>>> import numpy as np
>>> import numpy.linalg as la
>>> np.set_printoptions(suppress=True, linewidth=140)
>>> tidy = lambda a: np.round(a, 2) + 0
>>> feats = 3 * np.eye(13) + np.eye(13, k=1)
>>> feats
array([[3., 1., 0., 0., 0., 0., 0., 0., 0., 0., 0., 0., 0.],
       [0., 3., 1., 0., 0., 0., 0., 0., 0., 0., 0., 0., 0.],
       [0., 0., 3., 1., 0., 0., 0., 0., 0., 0., 0., 0., 0.],
       [0., 0., 0., 3., 1., 0., 0., 0., 0., 0., 0., 0., 0.],
       [0., 0., 0., 0., 3., 1., 0., 0., 0., 0., 0., 0., 0.],
       [0., 0., 0., 0., 0., 3., 1., 0., 0., 0., 0., 0., 0.],
       [0., 0., 0., 0., 0., 0., 3., 1., 0., 0., 0., 0., 0.],
       [0., 0., 0., 0., 0., 0., 0., 3., 1., 0., 0., 0., 0.],
       [0., 0., 0., 0., 0., 0., 0., 0., 3., 1., 0., 0., 0.],
       [0., 0., 0., 0., 0., 0., 0., 0., 0., 3., 1., 0., 0.],
       [0., 0., 0., 0., 0., 0., 0., 0., 0., 0., 3., 1., 0.],
       [0., 0., 0., 0., 0., 0., 0., 0., 0., 0., 0., 3., 1.],
       [0., 0., 0., 0., 0., 0., 0., 0., 0., 0., 0., 0., 3.]])
>>> rng = np.random.default_rng(22321)
>>> M2 = feats + rng.integers(-2, 3, (13, 9)) @ rng.integers(-2, 3, (9, 13))
>>> print(M2)
[[  5.   0.   3.   9.  11.  -4.   7.   0.   2.   5.   4.   3.  -5.]
 [ 14.   1.   6.  -4.   1.   0.  -2.   8.   9.  -9.   0.   7.   5.]
 [ 11.   5.   6.  -4.  -2.  -3.  -9.   6.   2.  -3.   1.   7.   2.]
 [  4.  -6.   1.  -5.   2.   6.   6.  -1.   0.  -2.  -2.  -2.   0.]
 [ 12.   0.   5.  -2.   3.   4.   3.   0.  -3.   5.   0.   8.   2.]
 [  4.  14.  -6.  -7.  -3.   0.  -6.   2.  -8.   5.   2.  -2.   1.]
 [ -2.   2.  -7.  -3.  -5.   7.   3.   3.  -3.   1.  -2.  -6.   4.]
 [ -4.   0.   9.   4.   7. -13.  -4.   4.  -1.  -3.   6.   0.  -3.]
 [-12.   1.  -2.  -1.  -1.   3.   2. -16.  -6.  13.  -5.  -3.  -8.]
 [ -7.   2.   2.   6.   4.  -2.  -1.   0.  -6.   7.   3.  -5.   1.]
 [  9.  -1.   0. -10.  -6.  14.   0.   1.  -2.   0.  -4.   1.   9.]
 [ 24.  -2.   7.  -4.   2.  -1.   3.  12.   5.  -5.   5.  15.   6.]
 [ -1.   9.   4.  -8.  -6.  -5. -16.   0.  -3.  -6.  -3.  -1.  10.]]
>>> la.matrix_rank(M2 - feats, tol=1e-8)
np.int64(9)
>>> tidy(la.svd(M2 - feats, compute_uv=False))
array([51.27, 36.61, 32.02, 21.63, 16.02, 11.51,  9.39,  5.54,  2.95,  0.  ,  0.  ,  0.  ,  0.  ])
